% python3 -q
>>> import numpy as np
>>> np.set_printoptions(precision=2, suppress=True, linewidth=160, legacy="1.25")
>>> A = np.load("arr.npy")
>>> A
array([[ 5.56,  0.34, -1.7 , -1.58,  1.66],
       [ 0.34, -2.07, -3.65,  3.2 , -0.91],
       [-1.7 , -3.65,  6.49,  1.51,  0.84],
       [-1.58,  3.2 ,  1.51,  3.09, -0.02],
       [ 1.66, -0.91,  0.84, -0.02,  7.93]])
>>> ev, V = np.linalg.eigh(A)
>>> x0 = np.array([1, -2, -2, -2, 1])
>>> np.round(x0 @ A @ x0 / (x0 @ x0), 2), round(ev[0], 2), np.round(ev[-1], 2)
(4.82, -5.0, 9.0)
>>> x0 @ A @ x0
67.45
>>> other = np.array([[-4, 3, -2], [0, 2, -4]])
>>> Z = np.kron(other, A)
>>> Z.shape
(10, 15)
>>> round(float(np.linalg.norm(Z, 2)), 2), round(np.linalg.norm(other, 2) * np.linalg.norm(A, 2), 2)
(56.38, 56.38)
>>> np.linalg.matrix_rank(Z)
10
>>> other = A / np.sqrt((A ** 2).mean(axis=1, keepdims=True))
>>> np.linalg.matrix_rank(other) == np.linalg.matrix_rank(A)
True
>>> other[0]
array([ 1.99,  0.12, -0.61, -0.56,  0.59])
>>> K = np.loadtxt("out18.csv", delimiter=",")
>>> K
array([[-0.13, -0.39,  0.91],
       [ 0.99,  0.03,  0.16],
       [-0.09,  0.92,  0.38]])
>>> np.allclose(K, K.T)
False
>>> np.round(np.abs(np.linalg.eigvals(K)).max(), 2)
1.0
>>> np.sort(np.abs(np.linalg.eigvals(K)))
array([1., 1., 1.])
>>> np.linalg.matrix_power(K, 2)
array([[-0.45,  0.88,  0.16],
       [-0.12, -0.24,  0.96],
       [ 0.88,  0.42,  0.21]])
>>> (K - K.T) / 2
array([[ 0.  , -0.69,  0.5 ],
       [ 0.69,  0.  , -0.38],
       [-0.5 ,  0.38,  0.  ]])
>>> rng = np.random.default_rng(7584)
>>> labels = rng.permutation(3)
>>> other = K[:, labels] * rng.choice([-1, 1], 3)
>>> other
array([[ 0.13, -0.91, -0.39],
       [-0.99, -0.16,  0.03],
       [ 0.09, -0.38,  0.92]])
>>> Uu, _, Vh = np.linalg.svd(K.T @ other)
>>> np.round(np.linalg.lstsq(K, other)[0], 2) + 0
array([[-1.,  0.,  0.],
       [ 0.,  0.,  1.],
       [ 0., -1.,  0.]])
>>> np.round(Uu @ Vh, 2) + 0
array([[-1.,  0.,  0.],
       [ 0.,  0.,  1.],
       [ 0., -1.,  0.]])
>>> W0 = np.loadtxt("a.csv", delimiter=",")
>>> W0
array([[-3.,  0.,  0.,  0.,  0.],
       [-2.,  2.,  0.,  0.,  0.],
       [ 0.,  2., -3.,  0.,  0.],
       [-3.,  3., -2.,  0.,  0.],
       [ 1., -2., -2.,  0., -2.]])
>>> f, v = W0[1], W0[2]
>>> f @ f
8.0
>>> f @ v
4.0
>>> p = (f @ v) / (f @ f) * f
>>> (v - p) @ f
0.0
>>> np.round(np.linalg.norm(f + v) ** 2 + np.linalg.norm(f - v) ** 2, 2)
42.0
>>> p
array([-1.,  1.,  0.,  0.,  0.])
>>> np.linalg.lstsq(W0[:-1].T, W0[-1])[2]
3
>>> np.unique(W0.round(6), axis=0).shape
(5, 5)
>>> arr = np.load("m.npy")
>>> arr
array([[-1, -1,  5,  4, -1],
       [-1, -1,  5,  4, -1],
       [ 0,  0,  6,  5,  0],
       [ 0,  0,  6,  5,  0],
       [ 1,  1,  7,  6,  1],
       [ 0,  0,  6,  5,  0]])
>>> x0 = np.array([0, 3, 2, 0, 1])
>>> arr @ np.ones(5)
array([ 6.,  6., 11., 11., 16., 11.])
>>> np.linalg.norm(arr @ x0) <= np.linalg.norm(arr, 2) * np.linalg.norm(x0) + 1e-9
True
>>> np.einsum("ij,j->i", arr, x0)
array([ 6,  6, 12, 12, 18, 12])
>>> Uu, sig, Vh = np.linalg.svd(arr)
>>> V = Vh[:(sig > 1e-8).sum()]
>>> x0 = arr[2] + 3 * arr[0] + rng.integers(2) * np.eye(5)[4]
>>> x0
array([-3., -3., 21., 17., -3.])
>>> np.round(np.linalg.norm(x0 - V.T @ V @ x0), 2)
0.0
>>> np.allclose(V.T @ V @ x0, x0)
True
>>> np.linalg.matrix_rank(np.vstack([arr, x0]))
2
>>> m1 = np.load("run18.npy")
>>> m1
array([[ 6.73, -6.12,  2.6 , -0.7 ,  3.17],
       [-1.96,  2.1 , -2.81,  1.23, -9.08],
       [ 4.06,  0.08, -7.36, -2.81, -4.63],
       [-1.41, -3.25, -5.96, -2.25, -6.85],
       [-7.68,  4.41,  1.43,  4.27,  1.17],
       [-3.92,  3.85, -0.87,  7.43,  3.71],
       [ 8.95, -0.43,  2.99,  1.84, -2.73],
       [-0.68,  6.74, -6.2 ,  3.6 ,  1.62],
       [-3.26, -0.57, -8.73,  2.98, -1.96],
       [-0.67, -3.48, -3.09, -3.7 , -8.01],
       [ 6.56,  2.28, -4.22,  5.81, -0.46],
       [-0.21,  1.99,  6.3 , -5.95,  4.58],
       [ 4.86, -5.64, -1.32, -3.54, -5.51],
       [ 3.23, -3.28, -7.08,  3.85, -3.72],
       [ 4.74,  4.3 , -6.19,  0.37,  4.54],
       [-4.89, -7.53, -1.92,  2.68, -2.92],
       [-7.53, -1.74, -2.  ,  5.07, -3.25],
       [-0.29, -9.16, -2.65, -2.53, -1.57],
       [-5.3 , -1.39, -6.91,  4.24, -2.06],
       [ 6.03, -4.3 ,  2.08,  4.5 ,  4.54],
       [ 5.4 ,  4.62,  2.41,  6.5 , -1.19],
       [ 2.4 ,  7.08, -4.58,  4.14,  2.46],
       [-2.12,  1.74, -9.53, -0.16,  1.27],
       [ 2.13,  2.09, -0.78,  9.39, -1.52],
       [ 0.16, -7.77,  6.01, -1.76, -0.6 ],
       [-8.68,  2.45, -2.8 , -2.2 ,  2.44],
       [-6.35,  0.3 ,  0.09,  7.65,  1.01],
       [ 7.98, -2.46,  0.12,  1.18,  5.37],
       [-5.15, -2.  , -2.53,  3.31, -7.22]])
>>> np.unravel_index(np.abs(m1).argmax(), m1.shape)
(22, 2)
>>> m1.mean(axis=0)
array([ 0.11, -0.52, -2.19,  1.88, -0.94])
>>> np.linalg.rank(m1)
Traceback (most recent call last):
  File "<python-input-58>", line 1, in <module>
    np.linalg.rank(m1)
    ^^^^^^^^^^^^^^
AttributeError: module 'numpy.linalg' has no attribute 'rank'
>>> hat = m1 @ np.linalg.solve(m1.T @ m1, m1.T)
>>> np.trace(hat)
5.0
>>> np.linalg.matrix_rank(np.eye(29) - hat)
24
>>> np.diag(hat)
array([0.17, 0.23, 0.18, 0.14, 0.15, 0.15, 0.19, 0.14, 0.14, 0.16, 0.16, 0.15, 0.14, 0.16, 0.2 , 0.2 , 0.15, 0.2 , 0.14, 0.22, 0.22, 0.14, 0.21, 0.2 , 0.16,
       0.18, 0.18, 0.18, 0.15])
>>> np.round(np.linalg.eigvalsh(hat), 2) + 0
array([0., 0., 0., 0., 0., 0., 0., 0., 0., 0., 0., 0., 0., 0., 0., 0., 0., 0., 0., 0., 0., 0., 0., 0., 1., 1., 1., 1., 1.])
>>> cen = m1 - m1.mean(axis=0)
>>> V = np.linalg.svd(cen)[2][:3]
>>> other = cen - cen @ V.T @ V
>>> (cen @ V.T).std(axis=0)
array([5.39, 5.07, 4.13])
>>> np.round(np.cov(cen @ V.T, rowvar=False), 2) + 0
array([[30.1 ,  0.  ,  0.  ],
       [ 0.  , 26.67,  0.  ],
       [ 0.  ,  0.  , 17.69]])
>>> mat = np.diag(10 * np.array([1, -3, 1])) + np.array([[0, 1, 1], [1, 0, 3], [1, 2, 1]])
>>> mat
array([[ 10,   1,   1],
       [  1, -30,   3],
       [  1,   2,  11]])
>>> ev, V = np.linalg.eig(mat)
>>> np.sort(np.linalg.eigvals(mat.T))
array([-30.17,   9.39,  11.78])
>>> np.sort(np.linalg.eigvals(mat @ mat))
array([ 88.09, 138.82, 910.09])
>>> np.round(mat @ V[:, 0] - ev[0] * V[:, 0], 2) + 0
array([0., 0., 0.])
>>> round(np.linalg.norm(mat), 2)
33.73
>>> mat.sum(axis=0)
array([ 12, -27,  15])
>>> np.count_nonzero(mat)
9
>>> np.diff(mat, axis=0)
array([[ -9, -31,   2],
       [  0,  32,   8]])
>>> Q, V = np.linalg.qr(mat[:, :2])[0], np.linalg.qr(mat[:, 2:])[0]
>>> sig = np.linalg.svd(Q.T @ V, compute_uv=False)
>>> sig
array([0.28])
>>> F = np.load("x.npy")
>>> F
array([[ 1,  0,  0,  0,  0,  0],
       [ 3,  1,  0,  0,  0,  0],
       [ 1,  4,  1,  0,  0,  0],
       [ 3, -5, -1,  1,  0,  0],
       [-3,  1, -3,  0,  1,  0],
       [-2, -1, -4, -5,  4,  1]])
>>> np.linalg.norm(F, axis=1)
array([1.  , 3.16, 4.24, 6.  , 4.47, 7.94])
>>> np.round(np.linalg.norm(F, 1), 2), np.round(np.linalg.norm(F, np.inf), 2)
(13.0, 17.0)
>>> np.linalg.norm(F, axis=1).argmax()
5
>>> round(float(np.linalg.norm(F[5] - F[4])), 2)
6.4
>>> x0 = np.array([-3, 1, 0, 3, -2, 1])
>>> (F * x0).sum(axis=1)
array([ -3,  -8,   1, -11,   8, -17])
>>> np.linalg.norm(F @ x0) <= np.linalg.norm(F, 2) * np.linalg.norm(x0) + 1e-9
True
>>> (F @ x0).argmax()
4
>>> np.einsum("ij,j->i", F, x0)
array([ -3,  -8,   1, -11,   8, -17])
>>> other = F[0, 0] * F[1:] - np.outer(F[1:, 0], F[0])
>>> other
array([[ 0,  1,  0,  0,  0,  0],
       [ 0,  4,  1,  0,  0,  0],
       [ 0, -5, -1,  1,  0,  0],
       [ 0,  1, -3,  0,  1,  0],
       [ 0, -1, -4, -5,  4,  1]])
>>> np.flatnonzero(~other.round(6).any(axis=1))
array([], dtype=int64)
>>> feats = np.load("sample12.npy")
>>> feats
array([[ 3.05,  1.  , -1.  , -1.  ],
       [ 0.  , -2.95,  2.  ,  3.  ],
       [ 3.  ,  2.  ,  2.05, -3.  ],
       [ 3.  ,  1.  , -1.  , -0.95]])
>>> round(np.log10(np.linalg.cond(feats)))
3
>>> [round(float(x), 2) for x in np.linalg.svd(feats, compute_uv=False)[:3]]
[7.11, 3.66, 2.86]
>>> np.argsort(-np.linalg.norm(feats, axis=0).round(6), kind="stable")[:3]
array([0, 3, 1])
>>> f = np.array([-2, 0, 3, 1])
>>> other = feats + np.outer(f, np.eye(4)[0])
>>> other
array([[ 1.05,  1.  , -1.  , -1.  ],
       [ 0.  , -2.95,  2.  ,  3.  ],
       [ 6.  ,  2.  ,  2.05, -3.  ],
       [ 4.  ,  1.  , -1.  , -0.95]])
>>> T = np.stack([arr, -1 * arr, arr[::-1]])
>>> np.einsum("bij,cij->bc", T, T)
array([[ 359, -359,  334],
       [-359,  359, -334],
       [ 334, -334,  359]])
>>> np.linalg.matrix_rank(T)
array([2, 2, 2])
>>> np.linalg.matrix_rank(T.reshape(3, -1))
2
>>> np.linalg.norm(T, axis=(1, 2))
array([18.95, 18.95, 18.95])
>>> Uu, sig, Vh = np.linalg.svd(feats)
>>> sig
array([7.11, 3.66, 2.86, 0.02])
>>> other = Uu[:, :3] @ np.diag(sig[:3]) @ Vh[:3]
>>> round(float(np.linalg.norm(feats - other) / np.linalg.norm(feats)), 2)
0.0
>>> np.linalg.matrix_rank(other)
3
>>> np.linalg.matrix_rank(feats, rtol=0.05)
3
